In [1]: import numpy as np

In [2]: from numpy import linalg as LA

In [3]: np.set_printoptions(precision=3, suppress=True, linewidth=100)

In [4]: W0 = np.loadtxt("dump.csv", delimiter=",")

In [5]: print(W0)
[[0.667 0.    0.333 0.   ]
 [0.    1.    0.    0.   ]
 [0.    0.    1.    0.   ]
 [0.333 0.    0.    0.667]]

In [6]: print(round(LA.det(W0), 3))
0.445

In [7]: print((LA.matrix_power((W0 != 0) + (W0.T != 0) + np.eye(4), 4) > 0).astype(int))
[[1 0 1 1]
 [0 1 0 0]
 [1 0 1 1]
 [1 0 1 1]]

In [8]: print(W0 @ W0)
[[0.445 0.    0.555 0.   ]
 [0.    1.    0.    0.   ]
 [0.    0.    1.    0.   ]
 [0.444 0.    0.111 0.445]]

In [9]: print((W0 != 0).astype(int))
[[1 0 1 0]
 [0 1 0 0]
 [0 0 1 0]
 [1 0 0 1]]

In [10]: feats = np.load("layer14.npy")

In [11]: print(feats)
[[-4  2  1  0]
 [-6  3  2  1]
 [-6  3  1  1]]

In [12]: Uu, sigma, Vt = LA.svd(feats)

In [13]: print(np.argmax(sigma[:-1] / (sigma[1:] + 1e-6)) + 1)
1

In [14]: Y = Uu[:, :1] @ np.diag(sigma[:1]) @ Vt[:1]

In [15]: print(round(float(np.abs(feats - Y).max()), 3))
0.539

In [16]: print(LA.matrix_rank(Y))
1

In [17]: print(Y)
[[-3.943  1.971  0.99   0.539]
 [-6.111  3.056  1.534  0.836]
 [-5.923  2.961  1.487  0.81 ]]

In [18]: print(round(float(LA.norm(feats - Y) / LA.norm(feats)), 3))
0.084

In [19]: G = feats.T @ feats

In [20]: print(LA.matrix_rank(G))
3

In [21]: print(np.allclose(G, G.T))
True

In [22]: print(np.diag(G))
[88 22  6  2]

In [23]: print(np.trace(G), (feats ** 2).sum())
118 118

In [24]: print(LA.svd(feats, compute_uv=False) ** 2)
[117.165   0.477   0.358]

In [25]: x = np.array([-2, 3, 1, -3])

In [26]: a = np.maximum(feats @ x, 0)

In [27]: print(np.flatnonzero(a > 1e-9))
[0 1 2]

In [28]: print(feats * (a > 1e-9)[:, None])
[[-4  2  1  0]
 [-6  3  2  1]
 [-6  3  1  1]]

In [29]: print(feats.T @ a)
[-294  147   74   39]

In [30]: print(a)
[15 20 19]
